$ ipython --no-banner

In [1]: import numpy as np

In [2]: np.set_printoptions(suppress=True, linewidth=100)

In [3]: F = np.array([[1, 0, 0, 0], [2, 1, 0, 0], [2, 3, 1, 0], [3, 1, 2, 1]])

In [4]: W = np.array([[0, 0], [1, 1], [0, 2], [1, 2]])

In [5]: c = np.array([5, 3])

In [6]: hid = np.maximum(F @ W + c, 0)

In [7]: hid
Out[7]: 
array([[ 5,  3],
       [ 6,  4],
       [ 8,  8],
       [ 7, 10]])

In [8]: Z = np.array([[0, 0, 0], [0, 0, 2]])

In [9]: (hid @ Z).round(6).argmax(axis=1)
Out[9]: array([2, 2, 2, 2])

In [10]: np.trace(F)
Out[10]: np.int64(4)

In [11]: F.inv()
AttributeError: 'numpy.ndarray' object has no attribute 'inv'


In [12]: np.linalg.matrix_power(F, 4)
Out[12]: 
array([[ 1,  0,  0,  0],
       [ 8,  1,  0,  0],
       [44, 12,  1,  0],
       [96, 40,  8,  1]])

In [13]: np.allclose(F, F.T)
Out[13]: False

In [14]: np.round(np.linalg.det(F), 2)
Out[14]: np.float64(1.0)

In [15]: assert F == F.T
ValueError: The truth value of an array with more than one element is ambiguous. Use a.any() or a.all()


In [16]: F @ F
Out[16]: 
array([[ 1,  0,  0,  0],
       [ 4,  1,  0,  0],
       [10,  6,  1,  0],
       [12,  8,  4,  1]])

In [17]: np.linalg.determinant(F)
AttributeError: module 'numpy.linalg' has no attribute 'determinant'


In [18]: (F - F.T) / 2
Out[18]: 
array([[ 0. , -1. , -1. , -1.5],
       [ 1. ,  0. , -1.5, -0.5],
       [ 1. ,  1.5,  0. , -1. ],
       [ 1.5,  0.5,  1. ,  0. ]])

In [19]: np.round(np.sort(np.abs(np.linalg.eigvals(F))), 2)
Out[19]: array([1., 1., 1., 1.])

In [20]: K = np.load("w.npy")

In [21]: K
Out[21]: 
array([[ 0.58, -0.1 , -0.01],
       [ 4.14,  1.25, -1.85],
       [ 2.45,  0.91, -2.17],
       [-1.4 , -0.15, -1.81],
       [ 0.91,  0.79, -3.24],
       [ 2.14,  0.71, -1.7 ],
       [-0.6 , -0.75,  1.41],
       [ 2.87,  0.28,  0.75],
       [ 3.94,  1.61, -3.52],
       [-2.99, -1.84,  3.38],
       [ 0.99,  0.15, -0.59],
       [ 3.27,  0.55,  0.06],
       [ 1.1 , -0.61,  2.56],
       [-0.89, -0.99,  2.06],
       [ 1.39, -0.01,  0.42],
       [ 0.37, -1.05,  3.55],
       [ 5.2 ,  0.63,  1.68]])

In [22]: C2 = np.cov(K, rowvar=False)

In [23]: np.round(K.std(axis=0), 2)
Out[23]: array([2.09, 0.88, 2.14])

In [24]: np.argwhere(np.triu(np.abs(np.corrcoef(K.T)) > 0.8, 1))
Out[24]: 
array([[0, 1],
       [1, 2]])

In [25]: np.round(np.polyfit(K[:, 0], K[:, 2], 1), 2)
Out[25]: array([-0.4 ,  0.61])

In [26]: np.median(K, axis=0)
Out[26]: array([1.1 , 0.15, 0.06])

In [27]: np.round(np.linalg.eigvalsh(C2)[::-1], 2) + 0
Out[27]: array([7.45, 2.89, 0.  ])

In [28]: C2.shape
Out[28]: (3, 3)

In [29]: np.argsort(-K.std(axis=0).round(6), kind="stable")
Out[29]: array([2, 0, 1])

In [30]: np.round(np.corrcoef(K.T), 2)
Out[30]: 
array([[ 1.  ,  0.83, -0.39],
       [ 0.83,  1.  , -0.84],
       [-0.39, -0.84,  1.  ]])

In [31]: Xs = K - K.mean(axis=0)

In [32]: evecs = np.linalg.svd(Xs)[2][:2]

In [33]: B = Xs - Xs @ evecs.T @ evecs

In [34]: np.round(B.std(axis=0), 2) + 0
Out[34]: array([0., 0., 0.])

In [35]: np.round((Xs @ evecs.T).std(axis=0), 2)
Out[35]: array([2.65, 1.65])

In [36]: np.round(np.linalg.norm(B) / np.linalg.norm(Xs), 2)
Out[36]: np.float64(0.0)

In [37]: Xs = K - K.mean(axis=1)
ValueError: operands could not be broadcast together with shapes (17,3) (17,) 


In [38]: Xs = K - K.mean(axis=0)

In [39]: Uu, sv, Vt = np.linalg.svd(Xs, full_matrices=False)

In [40]: np.round(Xs.mean(axis=0), 2) + 0
Out[40]: array([0., 0., 0.])

In [41]: (np.sign(Uu[:, 0]) == np.sign(Uu[0, 0])).astype(int)
Out[41]: array([1, 0, 0, 1, 0, 0, 1, 0, 0, 1, 0, 0, 1, 1, 1, 1, 0])

In [42]: D = np.linalg.norm(K[:, None] - K[None], axis=-1)

In [43]: D.mean(axis=1).argmax()
Out[43]: np.int64(9)

In [44]: np.unravel_index(D.round(6).argmax(), D.shape)
Out[44]: (np.int64(8), np.int64(9))

In [45]: D.shape
Out[45]: (17, 17)

In [46]: (D + 1e9 * np.eye(17)).round(6).argmin(axis=1)
Out[46]: array([10,  8,  5,  0,  2,  2, 13, 11,  1, 13,  0,  7, 15,  6,  0, 12, 11])

In [47]: D[:5, :5].round(2)
Out[47]: 
array([[0.  , 4.23, 3.03, 2.68, 3.37],
       [4.23, 0.  , 1.75, 5.71, 3.55],
       [3.03, 1.75, 0.  , 4.01, 1.88],
       [2.68, 5.71, 4.01, 0.  , 2.87],
       [3.37, 3.55, 1.88, 2.87, 0.  ]])

In [48]: np.flatnonzero(D[11] < D.mean() / 2)
Out[48]: array([ 7, 11])

In [49]: proj = K @ np.linalg.solve(K.T @ K, K.T)

In [50]: np.round(proj @ K[:, 1], 2)
Out[50]: 
array([-0.1 ,  1.25,  0.91, -0.15,  0.79,  0.71, -0.75,  0.28,  1.61, -1.84,  0.15,  0.55, -0.61,
       -0.99, -0.01, -1.05,  0.63])

In [51]: round(float(np.trace(proj)), 2)
Out[51]: 3.0

In [52]: A = np.load("m.npy")

In [53]: A
Out[53]: 
array([[-0.5 ,  0.03, -1.26],
       [-1.11, -0.15, -1.98],
       [-1.03,  0.05, -1.79],
       [-0.3 , -0.02, -0.76],
       [-0.02, -0.01, -0.15],
       [-0.07, -0.14,  0.21],
       [-1.04, -0.01, -2.24],
       [-0.45, -0.13, -0.85],
       [-1.59,  0.03, -2.81],
       [-1.46, -0.01, -3.06],
       [ 1.55,  0.05,  2.97]])

In [54]: A.shape
Out[54]: (11, 3)

In [55]: np.round(A.mean(axis=0), 2)
Out[55]: array([-0.55, -0.03, -1.07])

In [56]: np.round(np.linalg.norm(A), 2)
Out[56]: np.float64(7.23)

In [57]: np.round(A.sum(axis=0), 2)
Out[57]: array([ -6.02,  -0.31, -11.72])

In [58]: np.linalg.rank(A)
AttributeError: module 'numpy.linalg' has no attribute 'rank'


In [59]: np.linalg.matrix_rank(A)
Out[59]: np.int64(3)

In [60]: Xs = (A - A.mean(axis=0)) / A.std(axis=0)

In [61]: np.argwhere(np.abs(Xs) > 2)
Out[61]: 
array([[10,  0],
       [10,  2]])

In [62]: c = np.linalg.lstsq(np.delete(Xs, 1, axis=1), Xs[:, 1])[0]

In [63]: np.abs(c).argmax()
Out[63]: np.int64(0)

In [64]: z = A[:, 2] > np.median(A[:, 2])

In [65]: f = A[z].mean(axis=0) - A[~z].mean(axis=0)

In [66]: ((A - A.mean(axis=0)) @ f > 0).astype(int)
Out[66]: array([0, 0, 0, 1, 1, 1, 0, 1, 0, 0, 1])

In [67]: (((A - A.mean(axis=0)) @ f > 0) == z).mean()
Out[67]: np.float64(1.0)

In [68]: z.astype(int)
Out[68]: array([0, 0, 0, 1, 1, 1, 0, 1, 0, 0, 1])

In [69]: np.linalg.norm(A, axis=1).argmax()
Out[69]: np.int64(9)

In [70]: np.round(np.linalg.norm(A, axis=1), 2)
Out[70]: array([1.36, 2.27, 2.07, 0.82, 0.15, 0.26, 2.47, 0.97, 3.23, 3.39, 3.35])

In [71]: np.round(np.linalg.norm(A, 2), 2)
Out[71]: np.float64(7.22)

In [72]: round(float(A[0] @ A[4]), 2)
Out[72]: 0.2

In [73]: np.round(np.linalg.norm(A, axis=0), 2)
Out[73]: array([3.31, 0.26, 6.42])

In [74]: Z = A[[4, 10]].astype(float)

In [75]: for _ in range(5):
    ...:     z = np.linalg.norm(A[:, None] - Z, axis=-1).argmin(axis=1)
    ...:     Z = np.array([A[z == j].mean(axis=0) for j in range(2)])
    ...: 

In [76]: z
Out[76]: array([0, 0, 0, 0, 0, 0, 0, 0, 0, 0, 1])

In [77]: Z.round(2)
Out[77]: 
array([[-0.76, -0.04, -1.47],
       [ 1.55,  0.05,  2.97]])

In [78]: np.bincount(z)
Out[78]: array([10,  1])

In [79]: np.round(Z[1] - Z[0], 2)
Out[79]: array([2.31, 0.09, 4.44])

In [80]: mat = np.load("out3.npy")

In [81]: mat
Out[81]: 
array([[5., 1., 1., 1.],
       [1., 5., 1., 1.],
       [1., 1., 5., 1.],
       [1., 1., 1., 5.]])

In [82]: mat @ (-1.0) ** np.arange(4)
Out[82]: array([ 4., -4.,  4., -4.])

In [83]: np.sort(np.abs(np.fft.fft(mat[0]))), np.round(np.sort(np.linalg.svd(mat, compute_uv=False)), 2)
Out[83]: (array([4., 4., 4., 8.]), array([4., 4., 4., 8.]))

In [84]: (mat @ mat)[0]
Out[84]: array([28., 12., 12., 12.])

In [85]: np.allclose(mat @ mat.T, mat.T @ mat)
Out[85]: True

In [86]: def softmax(z):
    ...:     e = np.exp(z - z.max(axis=-1, keepdims=True))
    ...:     return e / e.sum(axis=-1, keepdims=True)
    ...: 

In [87]: np.round(softmax(mat[0]), 2)
Out[87]: array([0.95, 0.02, 0.02, 0.02])

In [88]: att = mat @ mat.T / np.sqrt(4)

In [89]: np.round(softmax(att), 2) + 0
Out[89]: 
array([[1., 0., 0., 0.],
       [0., 1., 0., 0.],
       [0., 0., 1., 0.],
       [0., 0., 0., 1.]])

In [90]: np.round(softmax(att + np.triu(np.full(att.shape, -np.inf), 1)), 2) + 0
Out[90]: 
array([[1., 0., 0., 0.],
       [0., 1., 0., 0.],
       [0., 0., 1., 0.],
       [0., 0., 0., 1.]])

In [91]: np.round(np.linalg.eigvals(mat), 2)
Out[91]: array([4., 8., 4., 4.])

In [92]: round(np.linalg.det(mat.T), 2)
Out[92]: np.float64(512.0)

In [93]: round(float(np.linalg.eigvals(mat).sum().real), 2)
Out[93]: 20.0

In [94]: np.einsum("ii->", mat)
Out[94]: np.float64(20.0)

In [95]: x0 = np.ones(4)

In [96]: for _ in range(7):
    ...:     x0 = mat @ x0
    ...:     x0 /= np.linalg.norm(x0)
    ...:     print(round(x0 @ mat @ x0, 2))
    ...: 
8.0
8.0
8.0
8.0
8.0
8.0
8.0

In [97]: x0
Out[97]: array([0.5, 0.5, 0.5, 0.5])

In [98]: m1 = np.diag(np.array([2, -2, -1, -4])) + -2 * np.eye(4, k=1) + -2 * np.eye(4, k=-1)

In [99]: m1
Out[99]: 
array([[ 2., -2.,  0.,  0.],
       [-2., -2., -2.,  0.],
       [ 0., -2., -1., -2.],
       [ 0.,  0., -2., -4.]])

In [100]: round(np.linalg.eigvalsh(m1).min(), 2)
Out[100]: np.float64(-5.36)

In [101]: [round(float(np.linalg.det(m1[:i, :i])), 2) + 0 for i in range(1, 5)]
Out[101]: [2.0, -8.0, 0.0, 32.0]

In [102]: np.all(np.linalg.eigvalsh(m1) > 0)
Out[102]: np.False_

In [103]: f, g = m1[1], m1[2]

In [104]: f @ g
Out[104]: np.float64(6.0)

In [105]: pr = (f @ g) / (f @ f) * f

In [106]: np.linalg.matrix_rank(np.outer(f, g))
Out[106]: np.int64(1)

In [107]: x0 = np.array([8, 3, 8, 8])

In [108]: y = m1 @ x0

In [109]: y
Out[109]: array([ 10., -38., -30., -48.])

In [110]: np.round(np.linalg.solve(m1.T, m1[0]), 2)
Out[110]: array([ 1., -0., -0., -0.])

In [111]: np.linalg.solve(m1, y[:-1])
ValueError: solve1: Input operand 1 has a mismatch in its core dimension 0, with gufunc signature (m,m),(m)->(m) (size 3 is different from 4)


In [112]: Q, evecs = np.linalg.qr(m1[:, :1])[0], np.linalg.qr(m1[:, 1:])[0]

In [113]: sv = np.linalg.svd(Q.T @ evecs, compute_uv=False)

In [114]: (sv > 0.9).sum()
Out[114]: np.int64(0)

In [115]: round(np.linalg.norm(Q @ Q.T - evecs @ evecs.T, 2), 2)
Out[115]: np.float64(1.0)
